$ python -q
>>> import numpy as np
>>> from numpy import linalg as LA
>>> np.set_printoptions(precision=3, suppress=True, linewidth=100)
>>> O, _ = LA.qr(np.array([[-0.1, -0.5, 1.2, -1.1, -1.0, -0.9, 0.8, -0.1, -1.8],
...     [0.7, -1.3, -0.7, -1.3, -0.5, 0.4, -0.8, 0.2, -0.4],
...     [0.4, 1.0, 0.3, -1.1, -1.1, 1.5, -1.1, -0.6, 0.7],
...     [-0.1, 1.4, 1.2, 0.0, 0.5, -0.5, -0.6, 0.3, 1.5],
...     [0.3, 0.2, -1.0, 1.4, -1.6, 0.6, 0.0, -0.3, 0.9],
...     [0.7, -0.3, 0.7, -0.5, 1.8, -1.2, -0.8, 0.2, -0.1],
...     [-0.6, -0.1, 0.4, 0.8, -0.2, -1.9, -0.9, -0.2, -0.6],
...     [-0.5, 0.1, -1.1, 0.0, -0.7, 1.7, 1.1, 0.1, -0.5],
...     [0.9, -0.4, -0.9, 0.7, -0.7, -0.3, 0.2, 1.1, -0.6]]))
>>> F = O[:, :9]
>>> F
array([[-0.061, -0.248, -0.546,  0.131, -0.633, -0.21 ,  0.362, -0.139, -0.152],
       [ 0.428, -0.464,  0.038,  0.409, -0.076,  0.334, -0.274,  0.364, -0.329],
       [ 0.245,  0.534, -0.008,  0.504, -0.322,  0.17 , -0.266, -0.345,  0.279],
       [-0.061,  0.623, -0.272, -0.05 ,  0.024,  0.29 ,  0.215,  0.443, -0.452],
       [ 0.184,  0.148,  0.407, -0.401, -0.447, -0.283, -0.302, -0.116, -0.483],
       [ 0.428, -0.005, -0.38 , -0.131,  0.456,  0.027, -0.008, -0.572, -0.345],
       [-0.367, -0.159, -0.128, -0.359, -0.213,  0.713, -0.281, -0.248,  0.016],
       [-0.306, -0.049,  0.496,  0.383,  0.061,  0.188,  0.44 , -0.361, -0.386],
       [ 0.551, -0.013,  0.233, -0.325, -0.179,  0.327,  0.56 ,  0.022,  0.29 ]])
>>> np.allclose(F @ F.T, F.T @ F)
True
>>> np.round(np.abs(LA.eigvals(F)).max(), 3)
np.float64(1.0)
>>> LA.determinant(F)
Traceback (most recent call last):
  File "<python-input-8>", line 1, in <module>
    LA.determinant(F)
    ^^^^^^^^^^^^^^
AttributeError: module 'numpy.linalg' has no attribute 'determinant'
>>> round(float(LA.norm(F) ** 2 / LA.norm(F, 2) ** 2), 3)
9.0
>>> LA.norm(F, axis=0)
array([1., 1., 1., 1., 1., 1., 1., 1., 1.])
>>> LA.norm(F, axis=1)
array([1., 1., 1., 1., 1., 1., 1., 1., 1.])
>>> F.sum(axis=0)
array([ 1.04 ,  0.367, -0.16 ,  0.162, -1.329,  1.556,  0.446, -0.952, -1.562])
>>> F.shape
(9, 9)
>>> F[9]
Traceback (most recent call last):
  File "<python-input-14>", line 1, in <module>
    F[9]
    ~^^^
IndexError: index 9 is out of bounds for axis 0 with size 9
>>> F.mean(axis=0)
array([ 0.116,  0.041, -0.018,  0.018, -0.148,  0.173,  0.05 , -0.106, -0.174])
>>> np.unravel_index(np.abs(F).argmax(), F.shape)
(np.int64(6), np.int64(5))
>>> O, R = LA.qr(F)
>>> np.trace(O @ O.T)
np.float64(9.0)
>>> O
array([[-0.061, -0.248, -0.546,  0.131, -0.633, -0.21 ,  0.362, -0.139, -0.152],
       [ 0.428, -0.464,  0.038,  0.409, -0.076,  0.334, -0.274,  0.364, -0.329],
       [ 0.245,  0.534, -0.008,  0.504, -0.322,  0.17 , -0.266, -0.345,  0.279],
       [-0.061,  0.623, -0.272, -0.05 ,  0.024,  0.29 ,  0.215,  0.443, -0.452],
       [ 0.184,  0.148,  0.407, -0.401, -0.447, -0.283, -0.302, -0.116, -0.483],
       [ 0.428, -0.005, -0.38 , -0.131,  0.456,  0.027, -0.008, -0.572, -0.345],
       [-0.367, -0.159, -0.128, -0.359, -0.213,  0.713, -0.281, -0.248,  0.016],
       [-0.306, -0.049,  0.496,  0.383,  0.061,  0.188,  0.44 , -0.361, -0.386],
       [ 0.551, -0.013,  0.233, -0.325, -0.179,  0.327,  0.56 ,  0.022,  0.29 ]])
>>> O @ R
array([[-0.061, -0.248, -0.546,  0.131, -0.633, -0.21 ,  0.362, -0.139, -0.152],
       [ 0.428, -0.464,  0.038,  0.409, -0.076,  0.334, -0.274,  0.364, -0.329],
       [ 0.245,  0.534, -0.008,  0.504, -0.322,  0.17 , -0.266, -0.345,  0.279],
       [-0.061,  0.623, -0.272, -0.05 ,  0.024,  0.29 ,  0.215,  0.443, -0.452],
       [ 0.184,  0.148,  0.407, -0.401, -0.447, -0.283, -0.302, -0.116, -0.483],
       [ 0.428, -0.005, -0.38 , -0.131,  0.456,  0.027, -0.008, -0.572, -0.345],
       [-0.367, -0.159, -0.128, -0.359, -0.213,  0.713, -0.281, -0.248,  0.016],
       [-0.306, -0.049,  0.496,  0.383,  0.061,  0.188,  0.44 , -0.361, -0.386],
       [ 0.551, -0.013,  0.233, -0.325, -0.179,  0.327,  0.56 ,  0.022,  0.29 ]])
>>> abs(R[0, 0]), round(LA.norm(F[:, 0]), 3)
(np.float64(1.0), np.float64(1.0))
>>> np.allclose(R.T @ R, F.T @ F)
True
